$ python -q
>>> import numpy as np
>>> np.set_printoptions(precision=2, suppress=True, linewidth=160)
>>> def rnd(a):
...     return np.round(a, 2) + 0
... 
>>> u = np.array([2, -8, 4, -6, -6, -7, -7, -9, -6, -2])
>>> r1 = np.array([0, 0, 3, 0, 1, 1, 3, 1])
>>> A = np.outer(u, r1)
>>> A
array([[  0,   0,   6,   0,   2,   2,   6,   2],
       [  0,   0, -24,   0,  -8,  -8, -24,  -8],
       [  0,   0,  12,   0,   4,   4,  12,   4],
       [  0,   0, -18,   0,  -6,  -6, -18,  -6],
       [  0,   0, -18,   0,  -6,  -6, -18,  -6],
       [  0,   0, -21,   0,  -7,  -7, -21,  -7],
       [  0,   0, -21,   0,  -7,  -7, -21,  -7],
       [  0,   0, -27,   0,  -9,  -9, -27,  -9],
       [  0,   0, -18,   0,  -6,  -6, -18,  -6],
       [  0,   0,  -6,   0,  -2,  -2,  -6,  -2]])
>>> # row 4 repeats row 3
>>> np.allclose(A[:-1].T @ np.linalg.lstsq(A[:-1].T, A[-1])[0], A[-1])
True
>>> try:
...     np.linalg.inv(A)
... except np.linalg.LinAlgError as e:
...     print("failed:", e)
... 
failed: Last 2 dimensions of the array must be square
>>> Uu, s, vt = np.linalg.svd(A)
>>> np.argmax(s[:-1] / (s[1:] + 1e-6)) + 1
np.int64(1)
>>> B = Uu[:, :1] @ np.diag(s[:1]) @ vt[:1]
>>> rnd(B)
array([[  0.,   0.,   6.,   0.,   2.,   2.,   6.,   2.],
       [  0.,   0., -24.,   0.,  -8.,  -8., -24.,  -8.],
       [  0.,   0.,  12.,   0.,   4.,   4.,  12.,   4.],
       [  0.,   0., -18.,   0.,  -6.,  -6., -18.,  -6.],
       [  0.,   0., -18.,   0.,  -6.,  -6., -18.,  -6.],
       [  0.,   0., -21.,   0.,  -7.,  -7., -21.,  -7.],
       [  0.,   0., -21.,   0.,  -7.,  -7., -21.,  -7.],
       [  0.,   0., -27.,   0.,  -9.,  -9., -27.,  -9.],
       [  0.,   0., -18.,   0.,  -6.,  -6., -18.,  -6.],
       [  0.,   0.,  -6.,   0.,  -2.,  -2.,  -6.,  -2.]])
>>> rnd(np.linalg.norm(A - B) / np.linalg.norm(A))
np.float64(0.0)
>>> J = np.load("case5.npy")
>>> J
array([[6., 1., 1., 1.],
       [1., 6., 1., 1.],
       [1., 1., 6., 1.],
       [1., 1., 1., 6.]])
>>> ev, vecs = np.linalg.eigh(J)
>>> x0 = np.array([-2, 0, 1, -1])
>>> x0 @ J @ x0
np.float64(34.0)
>>> rnd(x0 @ J @ x0 / (x0 @ x0)), rnd(ev[0]), rnd(ev[-1])
(np.float64(5.67), np.float64(5.0), np.float64(9.0))
>>> np.abs(J).sum(axis=1).max(), rnd(np.abs(ev).max())
(np.float64(9.0), np.float64(9.0))
>>> ev, vecs = np.linalg.eig(J)
>>> rnd(np.sort(np.linalg.eigvals(J @ J)))
array([25., 25., 25., 81.])
>>> rnd(np.prod(ev))
np.float64(1125.0)
>>> rnd(J @ vecs[:, 0] - ev[0] * vecs[:, 0])
array([0., 0., 0., 0.])
>>> rnd(np.sort(np.linalg.eigvals(np.linalg.inv(J))))
array([0.11, 0.2 , 0.2 , 0.2 ])
>>> Uu, s, vt = np.linalg.svd(J, full_matrices=False)
>>> (s > 1e-8).sum()
np.int64(4)
>>> Uu.shape, s.shape, vt.shape
((4, 4), (4,), (4, 4))
>>> rnd(vt @ vt.T)
array([[1., 0., 0., 0.],
       [0., 1., 0., 0.],
       [0., 0., 1., 0.],
       [0., 0., 0., 1.]])
>>> np.allclose(Uu * s @ vt, J)
True
>>> X = np.load("layer16.npy")
>>> X
array([[ 1.2, -0.3, -1.9,  5. ,  1.3, -1.1, -1.6,  0.8],
       [-0.6,  1.5, -0.2,  9. ,  0.6,  0.2,  1.7,  0.3],
       [ 0.9, -1.5,  2.3, 10. , -0.6, -3.1,  1.7,  0.1],
       [-0.6, -0.2,  0. ,  1. , -0.5,  0.2, -0.4, -1.4],
       [-2.1,  1.1,  0.7,  4. , -1.9, -0.3,  0.7,  1.1],
       [ 0.6, -2. , -0.6, -5. , -1.2, -0.3,  1.2,  0.6],
       [ 0.7,  0.5,  1.8, -6. , -0.6, -1.8, -1.5, -0.6],
       [ 2.3,  0.1, -0.8, -5. , -1.2, -2.1,  0.2,  0.3]])
>>> # column 3 dominates
>>> rng = np.random.default_rng(8177)
>>> lab = rng.permutation(8)
>>> lab
array([4, 2, 3, 0, 7, 6, 1, 5])
>>> B = X[lab][:, lab]
>>> rnd(np.sort(np.abs(np.linalg.eigvals(B))))
array([0.8 , 1.71, 2.22, 3.56, 3.56, 3.97, 4.24, 4.24])
>>> B
array([[-1.9,  0.7,  4. , -2.1,  1.1,  0.7,  1.1, -0.3],
       [-0.6,  2.3, 10. ,  0.9,  0.1,  1.7, -1.5, -3.1],
       [-0.5,  0. ,  1. , -0.6, -1.4, -0.4, -0.2,  0.2],
       [ 1.3, -1.9,  5. ,  1.2,  0.8, -1.6, -0.3, -1.1],
       [-1.2, -0.8, -5. ,  2.3,  0.3,  0.2,  0.1, -2.1],
       [-0.6,  1.8, -6. ,  0.7, -0.6, -1.5,  0.5, -1.8],
       [ 0.6, -0.2,  9. , -0.6,  0.3,  1.7,  1.5,  0.2],
       [-1.2, -0.6, -5. ,  0.6,  0.6,  1.2, -2. , -0.3]])
>>> np.allclose(B, X)
False
>>> u = np.array([1, 3, -1, -2, 0, 2, 1])
>>> r1 = np.array([9, 4, 1, 8, 6, 0, 9, 2, 9, 5, 4])
>>> feats = np.outer(u, r1)
>>> feats
array([[  9,   4,   1,   8,   6,   0,   9,   2,   9,   5,   4],
       [ 27,  12,   3,  24,  18,   0,  27,   6,  27,  15,  12],
       [ -9,  -4,  -1,  -8,  -6,   0,  -9,  -2,  -9,  -5,  -4],
       [-18,  -8,  -2, -16, -12,   0, -18,  -4, -18, -10,  -8],
       [  0,   0,   0,   0,   0,   0,   0,   0,   0,   0,   0],
       [ 18,   8,   2,  16,  12,   0,  18,   4,  18,  10,   8],
       [  9,   4,   1,   8,   6,   0,   9,   2,   9,   5,   4]])
>>> # column 6 repeats column 0
>>> r = np.linalg.matrix_rank(feats)
>>> r
np.int64(1)
>>> N = np.linalg.svd(feats)[2][r:].T
>>> N.shape
(11, 10)
>>> [int(np.linalg.matrix_rank(feats[:i])) for i in range(1, len(feats) + 1)]
[1, 1, 1, 1, 1, 1, 1]
>>> B = feats + rng.integers(-2, 3, (7, 1)) @ rng.integers(-2, 3, (1, 11))
>>> B
array([[ 10,   6,   1,   9,   7,   2,  10,   4,   9,   7,   6],
       [ 26,  10,   3,  23,  17,  -2,  26,   4,  27,  13,  10],
       [-11,  -8,  -1, -10,  -8,  -4, -11,  -6,  -9,  -9,  -8],
       [-18,  -8,  -2, -16, -12,   0, -18,  -4, -18, -10,  -8],
       [  2,   4,   0,   2,   2,   4,   2,   4,   0,   4,   4],
       [ 16,   4,   2,  14,  10,  -4,  16,   0,  18,   6,   4],
       [  7,   0,   1,   6,   4,  -4,   7,  -2,   9,   1,   0]])
>>> rnd(np.linalg.svd(B - feats, compute_uv=False))
array([20.78,  0.  ,  0.  ,  0.  ,  0.  ,  0.  ,  0.  ])
>>> np.linalg.matrix_rank(B - feats, tol=1e-8)
np.int64(1)
>>> rnd(np.linalg.norm(feats, 2))
np.float64(90.0)
>>> np.linalg.norm(feats, axis=1).argmax()
np.int64(1)
>>> feats[1] @ feats[4]
np.int64(0)
>>> B = J / np.linalg.norm(J, axis=1, keepdims=True)
>>> cov = B @ B.T
>>> np.argwhere(np.triu(np.abs(cov) > 0.95, 1))
array([], shape=(0, 2), dtype=int64)
>>> rnd(np.linalg.norm(B, axis=1))
array([1., 1., 1., 1.])
>>> np.linalg.matrix_rank(feats, rtol=0.1)
np.int64(1)
>>> rnd(np.linalg.norm(feats, 2) / np.linalg.norm(feats))
np.float64(1.0)
>>> np.argsort(-np.linalg.norm(feats, axis=0).round(6), kind="stable")[:3]
array([0, 6, 8])
>>> arr = np.load("a.npy")
>>> arr
array([[ 18,   9, -18,  -9],
       [-27,   6,  27,  -6],
       [-18,  -9, -12,  -6],
       [ 27,  -6,  18,  -4]])
>>> B = np.array([[-2, -2], [-2, 0]])
>>> C = np.kron(B, arr)
>>> C
array([[-36, -18,  36,  18, -36, -18,  36,  18],
       [ 54, -12, -54,  12,  54, -12, -54,  12],
       [ 36,  18,  24,  12,  36,  18,  24,  12],
       [-54,  12, -36,   8, -54,  12, -36,   8],
       [-36, -18,  36,  18,   0,   0,   0,   0],
       [ 54, -12, -54,  12,   0,   0,   0,   0],
       [ 36,  18,  24,  12,   0,   0,   0,   0],
       [-54,  12, -36,   8,   0,   0,   0,   0]])
>>> np.linalg.matrix_rank(C)
np.int64(8)
>>> rnd(np.linalg.norm(C, 2)), rnd(np.linalg.norm(B, 2) * np.linalg.norm(arr, 2))
(np.float64(154.19), np.float64(154.19))
>>> q, R = np.linalg.qr(arr)
>>> q.shape, R.shape
((4, 4), (4, 4))
>>> rnd(q.T @ q)
array([[1., 0., 0., 0.],
       [0., 1., 0., 0.],
       [0., 0., 1., 0.],
       [0., 0., 0., 1.]])
>>> rnd(q)
array([[-0.39, -0.59, -0.39,  0.59],
       [ 0.59, -0.39,  0.59,  0.39],
       [ 0.39,  0.59, -0.39,  0.59],
       [-0.59,  0.39,  0.59,  0.39]])
>>> np.allclose(q, q.T)
False
>>> np.linalg.determinant(q)
Traceback (most recent call last):
  File "<python-input-78>", line 1, in <module>
    np.linalg.determinant(q)
    ^^^^^^^^^^^^^^^^^^^^^
AttributeError: module 'numpy.linalg' has no attribute 'determinant'
>>> assert q == q.T
Traceback (most recent call last):
  File "<python-input-79>", line 1, in <module>
    assert q == q.T
           ^^^^^^^^
ValueError: The truth value of an array with more than one element is ambiguous. Use a.any() or a.all()
>>> rnd(q @ q)
array([[-0.69,  0.46,  0.31, -0.46],
       [-0.46,  0.31, -0.46,  0.69],
       [-0.31, -0.46,  0.69,  0.46],
       [ 0.46,  0.69,  0.46,  0.31]])
>>> x0 = np.array([-3, 0, 2, -2])
>>> target = arr @ x0
>>> coef, lr = np.zeros(4), 1 / np.linalg.norm(arr, 2) ** 2
>>> for i in range(150):
...     coef -= lr * arr.T @ (arr @ coef - target)
...     if i % 50 == 0: print(i, round(np.linalg.norm(arr @ coef - target), 2))
... 
0 25.26
50 0.67
100 0.02
>>> rnd(coef)
array([-3.,  0.,  2., -2.])
>>> M = np.loadtxt("out12.csv", delimiter=",")
>>> rnd(M)
array([[  4.69,   0.51,   4.45,   1.17,   3.61,   1.41,  -0.4 ,   4.41,  -0.89,   2.65],
       [ -3.45,  -4.9 ,  -4.78,  -8.02,  -3.28,  -5.99,  -5.86,  -0.96,  -8.54,  -0.92],
       [  6.41,  -0.28,   6.14,  -1.89,   3.32,  -5.58,  -8.92,   7.89,  -9.14,   1.88],
       [  5.06,   1.9 ,   3.77,  -1.31,   2.99,   0.08,  -2.41,   3.97,  -3.39,   1.76],
       [ -2.8 ,  -4.16,  -2.01,  -1.  ,  -0.62,  -1.04,   1.1 ,  -0.74,  -1.54,   1.44],
       [ -0.9 ,  -2.87,  -0.51,  -1.82,   0.  ,  -2.62,  -1.57,   0.83,  -4.05,   1.29],
       [  4.59,   1.22,   6.32,   5.29,   4.96,   1.66,   2.2 ,   4.55,   0.62,   3.96],
       [  4.49,  -1.38,   5.38,   3.62,   4.26,   2.3 ,   0.93,   5.39,   1.21,   3.58],
       [  3.71,  -3.16,   3.67,   0.46,   2.8 ,   0.62,  -1.96,   5.42,  -1.02,   2.58],
       [  1.97,   1.49,   0.48,  -2.19,   1.31,   1.26,   0.46,   0.49,  -1.74,   1.16],
       [  4.08,   1.02,   1.62,  -2.59,   2.1 ,   3.05,  -0.34,   2.46,  -0.46,   1.29],
       [  6.29,   0.92,   7.93,   6.78,   6.2 ,   3.94,   3.13,   6.18,   3.07,   4.67],
       [  4.64,   8.43,   7.48,   7.91,   6.12,   0.8 ,   5.63,   1.37,  -0.72,   4.3 ],
       [  0.84,   1.34,   0.28,  -2.58,   0.68,  -2.43,  -1.63,   0.24,  -5.29,   0.91],
       [  3.78,   1.66,   1.51,  -2.45,   2.04,   2.61,  -0.1 ,   1.93,  -0.9 ,   1.26],
       [  3.84,   3.04,   3.78,   1.2 ,   3.33,   0.75,   0.81,   2.32,  -1.82,   2.38],
       [  1.34,  -4.69,   1.15,  -0.36,   1.41,   1.5 ,  -0.33,   3.38,   0.4 ,   2.15],
       [ -4.92,  -8.51,  -5.91,  -3.84,  -2.67,   2.8 ,   2.64,  -2.07,   2.64,   0.58],
       [  5.9 ,   3.48,   3.47,  -1.1 ,   3.5 ,   4.14,   0.65,   3.03,   0.26,   1.81],
       [ -4.17,  -2.28,  -5.1 ,  -5.37,  -2.61,  -2.37,  -0.21,  -3.59,  -4.37,  -0.31],
       [  2.72,   1.04,   3.31,  -0.64,   2.15,  -4.34,  -3.77,   3.18,  -6.9 ,   1.79],
       [  3.54,   3.71,   1.77,  -1.69,   2.26,   1.83,   0.69,   0.89,  -1.77,   1.33],
       [  6.08,   4.85,   6.79,   5.33,   5.77,   4.04,   4.19,   3.58,   2.02,   3.87],
       [ -3.03,  -2.94,  -2.34,  -3.49,  -1.51,  -5.76,  -3.02,  -0.88,  -7.26,   0.49],
       [  7.92,   3.55,   4.93,  -0.67,   4.54,   5.9 ,   0.54,   4.75,   1.71,   2.17],
       [  6.13,   9.9 ,   3.83,   1.24,   4.61,   6.73,   6.08,  -0.44,   2.39,   2.14],
       [  6.03,  -0.11,   2.82,  -4.85,   2.17,   0.48,  -5.47,   5.39,  -4.01,   0.84],
       [ -0.14,  -0.89,   1.69,   3.51,   2.19,   1.33,   4.19,   0.47,   1.15,   3.  ],
       [ -7.67,  -5.81,  -6.25,  -4.51,  -4.01,  -6.96,  -1.68,  -4.1 ,  -7.24,  -0.15],
       [  0.97,   0.86,  -3.18,  -9.18,  -1.48,  -1.25,  -4.34,  -0.76,  -6.24,  -1.24],
       [  2.59,   2.33,   3.34,   1.4 ,   2.82,  -1.09,   0.29,   1.88,  -3.19,   2.36],
       [ -3.4 ,  -0.41,  -5.34,  -8.62,  -3.29,  -5.79,  -4.31,  -3.47,  -9.39,  -1.44],
       [  7.21,   4.34,   8.83,   8.24,   7.23,   5.59,   5.65,   5.15,   4.37,   5.01],
       [  0.72,  -1.26,  -1.32,  -4.13,   0.01,   1.06,  -0.69,   0.37,  -1.8 ,   0.58],
       [ -4.74,   3.66,  -4.36,  -4.89,  -2.49,  -7.62,  -1.12,  -5.99, -10.43,  -0.65],
       [ -3.03,  -6.68,  -1.34,  -1.75,  -1.07,  -5.43,  -3.35,   1.34,  -5.66,   1.35],
       [  9.43,   7.72,   6.82,   1.1 ,   5.95,   5.94,   1.81,   4.39,   1.22,   2.62],
       [ -2.05,  -3.38,  -4.5 ,  -7.98,  -2.58,  -2.69,  -3.95,  -1.12,  -5.82,  -0.86],
       [  6.38,  -0.84,   6.18,   0.93,   4.22,  -0.09,  -3.58,   7.25,  -2.6 ,   2.86]])
>>> # null space of dimension 5
>>> theta = np.radians(60)
>>> R = np.eye(10)
>>> R[1, 1] = R[2, 2] = np.cos(theta)
>>> R[1, 2], R[2, 1] = -np.sin(theta), np.sin(theta)
>>> rnd(R)
array([[ 1.  ,  0.  ,  0.  ,  0.  ,  0.  ,  0.  ,  0.  ,  0.  ,  0.  ,  0.  ],
       [ 0.  ,  0.5 , -0.87,  0.  ,  0.  ,  0.  ,  0.  ,  0.  ,  0.  ,  0.  ],
       [ 0.  ,  0.87,  0.5 ,  0.  ,  0.  ,  0.  ,  0.  ,  0.  ,  0.  ,  0.  ],
       [ 0.  ,  0.  ,  0.  ,  1.  ,  0.  ,  0.  ,  0.  ,  0.  ,  0.  ,  0.  ],
       [ 0.  ,  0.  ,  0.  ,  0.  ,  1.  ,  0.  ,  0.  ,  0.  ,  0.  ,  0.  ],
       [ 0.  ,  0.  ,  0.  ,  0.  ,  0.  ,  1.  ,  0.  ,  0.  ,  0.  ,  0.  ],
       [ 0.  ,  0.  ,  0.  ,  0.  ,  0.  ,  0.  ,  1.  ,  0.  ,  0.  ,  0.  ],
       [ 0.  ,  0.  ,  0.  ,  0.  ,  0.  ,  0.  ,  0.  ,  1.  ,  0.  ,  0.  ],
       [ 0.  ,  0.  ,  0.  ,  0.  ,  0.  ,  0.  ,  0.  ,  0.  ,  1.  ,  0.  ],
       [ 0.  ,  0.  ,  0.  ,  0.  ,  0.  ,  0.  ,  0.  ,  0.  ,  0.  ,  1.  ]])
>>> B = M @ R.T
>>> rnd(np.linalg.det(R)), np.trace(R)
(np.float64(1.0), np.float64(9.0))
>>> rnd(np.abs(B - M).max(axis=0))
array([ 0.  , 10.7 ,  6.66,  0.  ,  0.  ,  0.  ,  0.  ,  0.  ,  0.  ,  0.  ])
